$ python3 -q
>>> import numpy as np
>>> import numpy.linalg as la
>>> np.set_printoptions(suppress=True, linewidth=200)
>>> data = np.load("case12.npy")
>>> data
array([[-2.,  3.,  0.],
       [ 3., -1.,  3.],
       [ 0.,  3., -2.]])
>>> q, vecs = la.qr(data[:, :1])[0], la.qr(data[:, 1:])[0]
>>> sigma = la.svd(q.T @ vecs, compute_uv=False)
>>> (sigma > 0.9).sum()
np.int64(0)
>>> sigma.round(2)
array([0.72])
>>> np.round(la.norm(q @ q.T - vecs @ vecs.T, 2), 2)
np.float64(1.0)
>>> vals, vecs = la.eig(data)
>>> np.round(data @ vecs[:, 0] - vals[0] * vecs[:, 0], 2) + 0
array([0., 0., 0.])
>>> np.round(np.sort(la.eigvals(data @ data)), 2)
array([ 4.  ,  7.68, 33.32])
>>> blk = np.stack([data, 5 * data, data[::-1]])
>>> blk.shape
(3, 3, 3)
>>> np.einsum("bij,cij->bc", blk, blk)
array([[  45.,  225.,   37.],
       [ 225., 1125.,  185.],
       [  37.,  185.,   45.]])
>>> la.matrix_rank(blk)
array([3, 3, 3])
>>> A = np.load("out3.npy")
>>> A
array([[ 0, -3, -1, -2],
       [ 0, -1, -3, -1],
       [ 0,  1, -3,  2],
       [ 0,  0,  0,  0],
       [ 0, -3, -1, -2],
       [-1, -5, -1, -3],
       [-1, -2,  0, -1],
       [ 0, -3, -1, -2],
       [ 1,  0, -4,  1],
       [ 0, -1, -3, -1],
       [ 0, -3, -1, -2],
       [-1, -2,  0, -1]])
>>> G = A.T @ A
>>> np.round(la.svd(A, compute_uv=False) ** 2, 2)
array([111.27,  42.88,   2.69,   1.16])
>>> la.matrix_rank(G)
np.int64(4)
>>> G = np.cov(A, rowvar=False)
>>> G.round(2)
array([[ 0.33,  0.48, -0.55,  0.36],
       [ 0.48,  2.88, -1.18,  2.27],
       [-0.55, -1.18,  1.91, -1.  ],
       [ 0.36,  2.27, -1.  ,  2.  ]])
>>> np.round(np.corrcoef(A.T), 2)
array([[ 1.  ,  0.49, -0.68,  0.45],
       [ 0.49,  1.  , -0.5 ,  0.95],
       [-0.68, -0.5 ,  1.  , -0.51],
       [ 0.45,  0.95, -0.51,  1.  ]])
>>> vec = np.array([9, -5, -8, 4])
>>> np.round(G @ vec, 2)
array([  6.39,   8.52, -18.27,   7.91])
>>> np.round(G * vec, 2)
array([[  3.  ,  -2.42,   4.36,   1.45],
       [  4.36, -14.39,   9.45,   9.09],
       [ -4.91,   5.91, -15.27,  -4.  ],
       [  3.27, -11.36,   8.  ,   8.  ]])
>>> np.round(np.einsum("ij,j->i", G, vec), 2)
array([  6.39,   8.52, -18.27,   7.91])
>>> np.sign((G @ vec).round(6))
array([ 1.,  1., -1.,  1.])
>>> vec = np.array([3, 0, 1, 0])
>>> target = A @ vec
>>> np.round(la.lstsq(A, target)[0], 2) + 0
array([3., 0., 1., 0.])
>>> target
array([-1, -3, -3,  0, -1, -4, -3, -1, -1, -3, -1, -3])
>>> rng = np.random.default_rng(1114)
>>> target = target + 0.3 * rng.normal(size=12)
>>> target.round(2)
array([-0.85, -2.95, -3.  ,  0.06, -1.07, -4.44, -2.79, -1.19, -0.97, -2.89, -0.86, -2.96])
>>> coef, *_ = la.lstsq(A, target)
>>> np.round(A.T @ (target - A @ coef), 2) + 0
array([0., 0., 0., 0.])
>>> coef.round(2)
array([ 2.96,  0.08,  0.97, -0.07])
>>> coef.round()
array([ 3.,  0.,  1., -0.])
>>> lab = rng.permutation(4)
>>> A2 = A[:, lab] * rng.choice([-1, 1], 4)
>>> A2
array([[ 2,  0,  1,  3],
       [ 1,  0,  3,  1],
       [-2,  0,  3, -1],
       [ 0,  0,  0,  0],
       [ 2,  0,  1,  3],
       [ 3, -1,  1,  5],
       [ 1, -1,  0,  2],
       [ 2,  0,  1,  3],
       [-1,  1,  4,  0],
       [ 1,  0,  3,  1],
       [ 2,  0,  1,  3],
       [ 1, -1,  0,  2]])
>>> U, _, Vh = la.svd(A.T @ A2)
>>> np.round(la.lstsq(A, A2)[0], 2) + 0
array([[ 0.,  1.,  0.,  0.],
       [ 0.,  0.,  0., -1.],
       [ 0.,  0., -1.,  0.],
       [-1.,  0.,  0.,  0.]])
>>> np.round(U @ Vh, 2) + 0
array([[ 0.,  1.,  0.,  0.],
       [ 0.,  0.,  0., -1.],
       [ 0.,  0., -1.,  0.],
       [-1.,  0.,  0.,  0.]])
>>> X = np.cumsum(np.array([[2, 1, 3],
...     [2, 1, 1],
...     [0, 1, 3],
...     [1, 0, 0],
...     [0, 3, 1],
...     [1, 2, 3],
...     [2, 0, 0],
...     [3, 0, 0],
...     [3, 0, 3],
...     [3, 1, 3],
...     [0, 3, 3],
...     [2, 3, 3]]), axis=0)
>>> X
array([[ 2,  1,  3],
       [ 4,  2,  4],
       [ 4,  3,  7],
       [ 5,  3,  7],
       [ 5,  6,  8],
       [ 6,  8, 11],
       [ 8,  8, 11],
       [11,  8, 11],
       [14,  8, 14],
       [17,  9, 17],
       [17, 12, 20],
       [19, 15, 23]])
>>> A2 = X + rng.integers(-2, 3, (12, 1)) @ rng.integers(-2, 3, (1, 3))
>>> A2
array([[ 4,  1, -1],
       [ 3,  2,  6],
       [ 3,  3,  9],
       [ 5,  3,  7],
       [ 4,  6, 10],
       [ 4,  8, 15],
       [ 9,  8,  9],
       [ 9,  8, 15],
       [15,  8, 12],
       [16,  9, 19],
       [19, 12, 16],
       [17, 15, 27]])
>>> np.round(la.svd(A2 - X, compute_uv=False), 2) + 0
array([11.4,  0. ,  0. ])
>>> la.matrix_rank(A2 - X, tol=1e-8)
np.int64(1)
>>> Xc = A2 - A2.mean(axis=0)
>>> U, sigma, Vh = la.svd(Xc, full_matrices=False)
>>> np.round(sigma ** 2 / (sigma ** 2).sum(), 2)
array([0.87, 0.12, 0.01])
>>> np.searchsorted(np.cumsum(sigma ** 2) / (sigma ** 2).sum(), 0.9) + 1
np.int64(2)
>>> np.round(np.abs(Vh[-1]), 2)
array([0.23, 0.91, 0.35])
>>> np.abs(U[:, 0]).argmax()
np.int64(11)
>>> (np.sign(U[:, 0]) == np.sign(U[0, 0])).astype(int)
array([1, 1, 1, 1, 1, 1, 1, 0, 0, 0, 0, 0])
>>> np.round(np.abs(la.svd(X)[2][-1]), 2)
array([0.29, 0.68, 0.67])
>>> la.matrix_rank(X, rtol=0.1)
np.int64(1)
>>> round(float(la.norm(X, 2) / la.norm(X)), 2)
1.0
>>> [round(float(x), 2) for x in la.svd(X, compute_uv=False)[:3]]
[64.29, 5.61, 2.53]
>>> round(np.log10(la.cond(X)))
1
>>> E = np.load("mat.npy")
>>> E
array([[-0.72, -0.79,  0.81, -0.58,  0.02, -0.12],
       [ 0.7 ,  0.4 ,  0.6 ,  0.1 , -0.4 , -0.9 ],
       [-0.8 , -0.7 ,  0.7 , -0.7 ,  0.  ,  0.  ]])
>>> r0, g = E[0], E[2]
>>> np.round(r0 @ r0, 2)
np.float64(2.15)
>>> round(r0 @ g, 2)
np.float64(2.1)
>>> p = (r0 @ g) / (r0 @ r0) * r0
>>> p.round(2)
array([-0.7 , -0.77,  0.79, -0.57,  0.02, -0.12])
>>> la.matrix_rank(np.outer(r0, g))
np.int64(1)
>>> round((g - p) @ r0, 2)
np.float64(-0.0)
